$ python -q
>>> import numpy as np
>>> np.set_printoptions(precision=1, suppress=True, linewidth=100, legacy="1.25")
>>> rnd = lambda a: np.round(a, 1) + 0
>>> data = np.load("dump.npy")
>>> data
array([[ 0.2, -1.6,  1.3, -4.5, -0.8],
       [ 0.4,  0.7, -0.6, -4.7, -1.5],
       [-2.1, -4. , -1.6, -0.9, -1. ],
       [-1.9, -0.4,  4. , -1.7, -1.4],
       [ 2.9, -2.7,  2.8, -0.3, -1. ],
       [ 3.9, -0.8, -1.1, -2.4, -1.6],
       [ 0.4,  2.1, -0.4,  3. ,  3.3],
       [-2.8, -0.7,  3.7,  0.7, -1.6],
       [ 1.3, -0.9, -1.9,  0. ,  4.3],
       [-2. ,  2.4, -3.4,  1.5, -0.9],
       [ 1. , -0.8,  1.2, -3.9,  2.6],
       [ 2.5,  1.9,  1.2,  2.4,  2.8],
       [ 0.1, -2.3,  3. , -1.9, -2.6],
       [-1. , -3.3, -2.8,  0.9, -2.1],
       [-1.5, -0.8, -1. ,  4.4, -1.2],
       [-3. ,  0.6,  1.1, -0.6, -3.8],
       [ 0.5,  3.4, -2.6,  2. ,  1.5],
       [-1.7,  4.2, -0.5, -1.1, -1.6],
       [ 1.6, -2.1, -3.2,  1.4,  2.3],
       [ 4.4,  2.3, -0.4,  0.3,  0.3],
       [ 3.1,  3.1, -0.1, -2.2, -0.9],
       [ 0.9,  0.8,  2.6, -3.4, -2.3],
       [-4.3, -0.4, -1.3,  1.9, -0.8],
       [ 3.6, -1.6, -1.4, -1.3, -2.4],
       [ 2. ,  2. , -1.3,  3. ,  2.5],
       [ 1.4, -3.5, -0.1,  0.5, -3.3],
       [ 2.3,  3. , -2.6,  1.3, -1.3],
       [-1.6,  0.8,  1.2, -4.5, -0.2],
       [ 0.8,  0.4, -3. , -0.7, -3.8],
       [-4.4, -0.2, -1.6, -1.3, -1.1],
       [-0.9,  3.5, -0.6, -3.3,  0.6],
       [-1.4, -0.9, -2.5,  3.4,  2.2]])
>>> Z = data[[30, 12]].astype(float)
>>> for _ in range(4):
...     labels = np.linalg.norm(data[:, None] - Z, axis=-1).argmin(axis=1)
...     Z = np.array([data[labels == j].mean(axis=0) for j in range(2)])
... 
>>> labels
array([1, 1, 1, 1, 1, 1, 0, 1, 0, 0, 1, 0, 1, 1, 0, 1, 0, 0, 0, 0, 0, 1, 0, 1, 0, 1, 0, 1, 1, 1, 0,
       0])
>>> rnd(Z[1] - Z[0])
array([-0.5, -2.6,  1.9, -3. , -2.5])
>>> np.abs(Z[1] - Z[0]).argmax()
3
>>> x = np.array([5, 2, 4, 0, 1])
>>> rhs = data @ x
>>> rnd(np.linalg.pinv(data) @ data)
array([[1., 0., 0., 0., 0.],
       [0., 1., 0., 0., 0.],
       [0., 0., 1., 0., 0.],
       [0., 0., 0., 1., 0.],
       [0., 0., 0., 0., 1.]])
>>> rnd(np.linalg.lstsq(data, rhs)[0])
array([5., 2., 4., 0., 1.])
>>> rng = np.random.default_rng(307)
>>> rhs = rhs + 0.1 * rng.normal(size=32)
>>> rnd(rhs)
array([  2.2,  -0.4, -25.9,   4.3,  19.2,  11.8,   8. ,  -2.1,   1.1, -19.6,  10.7,  23.8,   5.5,
       -24.8, -14.2, -13.3,   0.5,  -3.6,  -6.5,  25.3,  20.3,  14.3, -28.2,   6.8,  11.3,  -3.8,
         5.9,  -1.7, -11.1, -29.9,   0.9, -16.4])
>>> beta, *_ = np.linalg.lstsq(data, rhs)
>>> rnd(data.T @ (rhs - data @ beta))
array([0., 0., 0., 0., 0.])
>>> rnd(np.linalg.norm(rhs - data @ beta))
0.6
>>> [round(float(np.linalg.norm(np.linalg.solve(data.T @ data + lam * np.eye(5), data.T @ rhs))), 2) for lam in (0, 1, 10, 100)]
[6.77, 6.72, 6.3, 4.02]
